% ipython --no-banner

In [1]: import numpy as np

In [2]: np.set_printoptions(precision=2, suppress=True, linewidth=160)

In [3]: arr = np.loadtxt("out19.csv", delimiter=",")

In [4]: arr
Out[4]: 
array([[  0.,   0.,   0.,   0.,   0.,   0.,   0.,   0.,   0.,   0.],
       [  0.,   0.,   0.,   0.,   0.,   0.,   0.,   0.,   0.,   0.],
       [-12.,  12.,   8.,  12.,   4., -12.,   0.,  -4.,   8.,   4.],
       [ -3.,   3.,   2.,   3.,   1.,  -3.,   0.,  -1.,   2.,   1.],
       [-21.,  21.,  14.,  21.,   7., -21.,   0.,  -7.,  14.,   7.],
       [ -3.,   3.,   2.,   3.,   1.,  -3.,   0.,  -1.,   2.,   1.],
       [-24.,  24.,  16.,  24.,   8., -24.,   0.,  -8.,  16.,   8.],
       [-27.,  27.,  18.,  27.,   9., -27.,   0.,  -9.,  18.,   9.],
       [-27.,  27.,  18.,  27.,   9., -27.,   0.,  -9.,  18.,   9.],
       [-24.,  24.,  16.,  24.,   8., -24.,   0.,  -8.,  16.,   8.],
       [-15.,  15.,  10.,  15.,   5., -15.,   0.,  -5.,  10.,   5.],
       [-18.,  18.,  12.,  18.,   6., -18.,   0.,  -6.,  12.,   6.],
       [ -9.,   9.,   6.,   9.,   3.,  -9.,   0.,  -3.,   6.,   3.]])

In [5]: print(np.argsort(-np.linalg.norm(arr, axis=0).round(6), kind="stable")[:3])
[0 1 3]

In [6]: left, sv, vt = np.linalg.svd(arr)

In [7]: vecs = vt[:(sv > 1e-8).sum()]

In [8]: rng = np.random.default_rng(57)

In [9]: vec = arr[9] + -2 * arr[8] + rng.integers(2) * np.eye(10)[9]

In [10]: vec
Out[10]: array([ 30., -30., -20., -30., -10.,  30.,   0.,  10., -20., -10.])

In [11]: vecs.T @ vecs
Out[11]: 
array([[ 0.19, -0.19, -0.13, -0.19, -0.06,  0.19,  0.  ,  0.06, -0.13, -0.06],
       [-0.19,  0.19,  0.13,  0.19,  0.06, -0.19,  0.  , -0.06,  0.13,  0.06],
       [-0.13,  0.13,  0.09,  0.13,  0.04, -0.13,  0.  , -0.04,  0.09,  0.04],
       [-0.19,  0.19,  0.13,  0.19,  0.06, -0.19,  0.  , -0.06,  0.13,  0.06],
       [-0.06,  0.06,  0.04,  0.06,  0.02, -0.06,  0.  , -0.02,  0.04,  0.02],
       [ 0.19, -0.19, -0.13, -0.19, -0.06,  0.19,  0.  ,  0.06, -0.13, -0.06],
       [ 0.  ,  0.  ,  0.  ,  0.  ,  0.  ,  0.  ,  0.  ,  0.  ,  0.  ,  0.  ],
       [ 0.06, -0.06, -0.04, -0.06, -0.02,  0.06,  0.  ,  0.02, -0.04, -0.02],
       [-0.13,  0.13,  0.09,  0.13,  0.04, -0.13,  0.  , -0.04,  0.09,  0.04],
       [-0.06,  0.06,  0.04,  0.06,  0.02, -0.06,  0.  , -0.02,  0.04,  0.02]])

In [12]: print(np.allclose(vecs.T @ vecs @ vec, vec))
True

In [13]: r = np.linalg.matrix_rank(arr)

In [14]: r
Out[14]: np.int64(1)

In [15]: ns = np.linalg.svd(arr)[2][r:].T

In [16]: [int(np.linalg.matrix_rank(arr[:, :j + 1])) for j in range(10)]
Out[16]: [1, 1, 1, 1, 1, 1, 1, 1, 1, 1]

In [17]: [int(np.linalg.matrix_rank(np.delete(arr, i, axis=0))) for i in range(13)]
Out[17]: [1, 1, 1, 1, 1, 1, 1, 1, 1, 1, 1, 1, 1]

In [18]: print(np.linalg.matrix_rank(arr.T @ arr), np.linalg.matrix_rank(arr @ arr.T))
1 1

In [19]: np.allclose(arr @ ns, 0)
Out[19]: True

In [20]: np.round(ns @ ns.T, 2) + 0
Out[20]: 
array([[ 0.81,  0.19,  0.13,  0.19,  0.06, -0.19,  0.  , -0.06,  0.13,  0.06],
       [ 0.19,  0.81, -0.13, -0.19, -0.06,  0.19,  0.  ,  0.06, -0.13, -0.06],
       [ 0.13, -0.13,  0.91, -0.13, -0.04,  0.13,  0.  ,  0.04, -0.09, -0.04],
       [ 0.19, -0.19, -0.13,  0.81, -0.06,  0.19,  0.  ,  0.06, -0.13, -0.06],
       [ 0.06, -0.06, -0.04, -0.06,  0.98,  0.06,  0.  ,  0.02, -0.04, -0.02],
       [-0.19,  0.19,  0.13,  0.19,  0.06,  0.81,  0.  , -0.06,  0.13,  0.06],
       [ 0.  ,  0.  ,  0.  ,  0.  ,  0.  ,  0.  ,  1.  ,  0.  ,  0.  ,  0.  ],
       [-0.06,  0.06,  0.04,  0.06,  0.02, -0.06,  0.  ,  0.98,  0.04,  0.02],
       [ 0.13, -0.13, -0.09, -0.13, -0.04,  0.13,  0.  ,  0.04,  0.91, -0.04],
       [ 0.06, -0.06, -0.04, -0.06, -0.02,  0.06,  0.  ,  0.02, -0.04,  0.98]])
